>>> import numpy as np
>>> import numpy.linalg as la
>>> np.set_printoptions(precision=3, suppress=True, linewidth=120, legacy="1.25")
>>> rng = np.random.default_rng(7236)
>>> idx = rng.integers(0, 2, 7)
>>> E = np.triu((idx[:, None] == idx) & (rng.random((7, 7)) < 0.8), 1).astype(int)
>>> E += E.T
>>> E
array([[0, 0, 1, 0, 1, 0, 0],
       [0, 0, 0, 1, 0, 0, 0],
       [1, 0, 0, 0, 0, 1, 0],
       [0, 1, 0, 0, 0, 0, 1],
       [1, 0, 0, 0, 0, 1, 0],
       [0, 0, 1, 0, 1, 0, 0],
       [0, 0, 0, 1, 0, 0, 0]])
>>> rk = la.matrix_rank(E)
>>> rk
4
>>> ns = la.svd(E)[2][rk:].T
>>> np.round(ns @ ns.T, 3) + 0
array([[ 0.5,  0. ,  0. ,  0. ,  0. , -0.5,  0. ],
       [ 0. ,  0.5,  0. ,  0. ,  0. ,  0. , -0.5],
       [ 0. ,  0. ,  0.5,  0. , -0.5,  0. ,  0. ],
       [ 0. ,  0. ,  0. ,  0. ,  0. ,  0. ,  0. ],
       [ 0. ,  0. , -0.5,  0. ,  0.5,  0. ,  0. ],
       [-0.5,  0. ,  0. ,  0. ,  0. ,  0.5,  0. ],
       [ 0. , -0.5,  0. ,  0. ,  0. ,  0. ,  0.5]])
>>> la.matrix_rank(E.T @ E), la.matrix_rank(E @ E.T)
(4, 4)
>>> ns.shape
(7, 3)
>>> np.allclose(E @ ns, 0)
True
>>> [int(la.matrix_rank(E[:, :j + 1])) for j in range(7)]
[1, 2, 3, 4, 4, 4, 4]
>>> M2 = E / np.sqrt((E ** 2).mean(axis=1, keepdims=True))
>>> la.norm(M2, axis=1)
array([2.646, 2.646, 2.646, 2.646, 2.646, 2.646, 2.646])
>>> E - E.mean(axis=1, keepdims=True)
array([[-0.286, -0.286,  0.714, -0.286,  0.714, -0.286, -0.286],
       [-0.143, -0.143, -0.143,  0.857, -0.143, -0.143, -0.143],
       [ 0.714, -0.286, -0.286, -0.286, -0.286,  0.714, -0.286],
       [-0.286,  0.714, -0.286, -0.286, -0.286, -0.286,  0.714],
       [ 0.714, -0.286, -0.286, -0.286, -0.286,  0.714, -0.286],
       [-0.286, -0.286,  0.714, -0.286,  0.714, -0.286, -0.286],
       [-0.143, -0.143, -0.143,  0.857, -0.143, -0.143, -0.143]])
>>> np.allclose(E @ E.T, E.T @ E)
True
>>> np.round(np.sort(np.abs(la.eigvals(E))), 3) + 0
array([0.   , 0.   , 0.   , 1.414, 1.414, 2.   , 2.   ])
>>> round(la.det(E), 3)
0.0
>>> np.round(np.abs(la.eigvals(E)).max(), 3)
2.0
>>> np.trace(E)
0
